In [1]: import numpy as np

In [2]: np.set_printoptions(precision=2, suppress=True, linewidth=100)

In [3]: arr = np.maximum(np.array([[1, 0],
   ...:     [0, 2],
   ...:     [1, 2],
   ...:     [-2, -3],
   ...:     [2, -3],
   ...:     [2, 3],
   ...:     [-2, -3],
   ...:     [2, 3],
   ...:     [-2, 1],
   ...:     [3, 3],
   ...:     [-2, 2],
   ...:     [3, -2],
   ...:     [-2, 2],
   ...:     [3, 1],
   ...:     [-2, 2],
   ...:     [-2, 1],
   ...:     [-1, 0],
   ...:     [-3, 0],
   ...:     [-1, 1],
   ...:     [0, -3],
   ...:     [-2, 0],
   ...:     [-2, 0],
   ...:     [2, 1],
   ...:     [3, 1],
   ...:     [-2, 3],
   ...:     [-3, -3],
   ...:     [-3, -1],
   ...:     [-1, 0],
   ...:     [-1, -2],
   ...:     [3, -3],
   ...:     [-3, 3],
   ...:     [0, -2],
   ...:     [-1, -1],
   ...:     [3, -2]]) @ np.array([[4, -2, 5], [-4, -2, -4]]) + np.array([0, 0, 3]), 0)

In [4]: arr
Out[4]: 
array([[ 4,  0,  8],
       [ 0,  0,  0],
       [ 0,  0,  0],
       [ 4, 10,  5],
       [20,  2, 25],
       [ 0,  0,  1],
       [ 4, 10,  5],
       [ 0,  0,  1],
       [ 0,  2,  0],
       [ 0,  0,  6],
       [ 0,  0,  0],
       [20,  0, 26],
       [ 0,  0,  0],
       [ 8,  0, 14],
       [ 0,  0,  0],
       [ 0,  2,  0],
       [ 0,  2,  0],
       [ 0,  6,  0],
       [ 0,  0,  0],
       [12,  6, 15],
       [ 0,  4,  0],
       [ 0,  4,  0],
       [ 4,  0,  9],
       [ 8,  0, 14],
       [ 0,  0,  0],
       [ 0, 12,  0],
       [ 0,  8,  0],
       [ 0,  2,  0],
       [ 4,  6,  6],
       [24,  0, 30],
       [ 0,  0,  0],
       [ 8,  4, 11],
       [ 0,  4,  2],
       [20,  0, 26]])

In [5]: rng = np.random.default_rng(25045)

In [6]: z = rng.permutation(3)

In [7]: M2 = arr[:, z] * rng.choice([-1, 1], 3)

In [8]: M2
Out[8]: 
array([[ 8,  4,  0],
       [ 0,  0,  0],
       [ 0,  0,  0],
       [ 5,  4, 10],
       [25, 20,  2],
       [ 1,  0,  0],
       [ 5,  4, 10],
       [ 1,  0,  0],
       [ 0,  0,  2],
       [ 6,  0,  0],
       [ 0,  0,  0],
       [26, 20,  0],
       [ 0,  0,  0],
       [14,  8,  0],
       [ 0,  0,  0],
       [ 0,  0,  2],
       [ 0,  0,  2],
       [ 0,  0,  6],
       [ 0,  0,  0],
       [15, 12,  6],
       [ 0,  0,  4],
       [ 0,  0,  4],
       [ 9,  4,  0],
       [14,  8,  0],
       [ 0,  0,  0],
       [ 0,  0, 12],
       [ 0,  0,  8],
       [ 0,  0,  2],
       [ 6,  4,  6],
       [30, 24,  0],
       [ 0,  0,  0],
       [11,  8,  4],
       [ 2,  0,  4],
       [26, 20,  0]])

In [9]: left, _, vt = np.linalg.svd(arr.T @ M2)

In [10]: z
Out[10]: array([2, 0, 1])

In [11]: np.round(np.linalg.lstsq(arr, M2)[0], 2) + 0
Out[11]: 
array([[0., 1., 0.],
       [0., 0., 1.],
       [1., 0., 0.]])

In [12]: np.round(left @ vt, 2) + 0
Out[12]: 
array([[0., 1., 0.],
       [0., 0., 1.],
       [1., 0., 0.]])

In [13]: M2 = arr + rng.integers(-2, 3, (34, 2)) @ rng.integers(-2, 3, (2, 3))

In [14]: M2
Out[14]: 
array([[ 4, -2,  2],
       [ 3,  2,  3],
       [ 1,  0, -1],
       [ 5, 10,  4],
       [21,  1, 21],
       [-3, -2, -2],
       [ 3,  9,  3],
       [ 1,  1,  3],
       [-2,  1, -1],
       [-2,  0,  8],
       [-1,  0,  1],
       [22,  2, 30],
       [-2, -2, -4],
       [ 6, -1, 13],
       [-1,  0,  1],
       [-1,  3,  4],
       [-3,  1,  0],
       [ 2,  8,  4],
       [ 1,  2,  5],
       [12,  7, 18],
       [ 0,  6,  6],
       [-1,  4,  1],
       [ 4,  0,  9],
       [ 5, -1, 14],
       [ 0, -2, -6],
       [ 1, 12, -1],
       [ 0,  9,  3],
       [ 2,  4,  4],
       [ 4,  5,  3],
       [25,  0, 29],
       [-1,  1,  4],
       [10,  4,  9],
       [ 0,  3, -1],
       [21,  2, 31]])

In [15]: M2 - arr
Out[15]: 
array([[ 0, -2, -6],
       [ 3,  2,  3],
       [ 1,  0, -1],
       [ 1,  0, -1],
       [ 1, -1, -4],
       [-3, -2, -3],
       [-1, -1, -2],
       [ 1,  1,  2],
       [-2, -1, -1],
       [-2,  0,  2],
       [-1,  0,  1],
       [ 2,  2,  4],
       [-2, -2, -4],
       [-2, -1, -1],
       [-1,  0,  1],
       [-1,  1,  4],
       [-3, -1,  0],
       [ 2,  2,  4],
       [ 1,  2,  5],
       [ 0,  1,  3],
       [ 0,  2,  6],
       [-1,  0,  1],
       [ 0,  0,  0],
       [-3, -1,  0],
       [ 0, -2, -6],
       [ 1,  0, -1],
       [ 0,  1,  3],
       [ 2,  2,  4],
       [ 0, -1, -3],
       [ 1,  0, -1],
       [-1,  1,  4],
       [ 2,  0, -2],
       [ 0, -1, -3],
       [ 1,  2,  5]])

In [16]: np.linalg.matrix_rank(M2 - arr, tol=1e-8)
Out[16]: np.int64(2)

In [17]: np.abs(M2 - arr).sum(axis=1)
Out[17]: 
array([8, 8, 2, 2, 6, 8, 4, 4, 4, 4, 2, 8, 8, 4, 2, 6, 4, 8, 8, 4, 8, 2, 0, 4, 8, 2, 4, 8, 4, 2, 6,
       4, 4, 8])
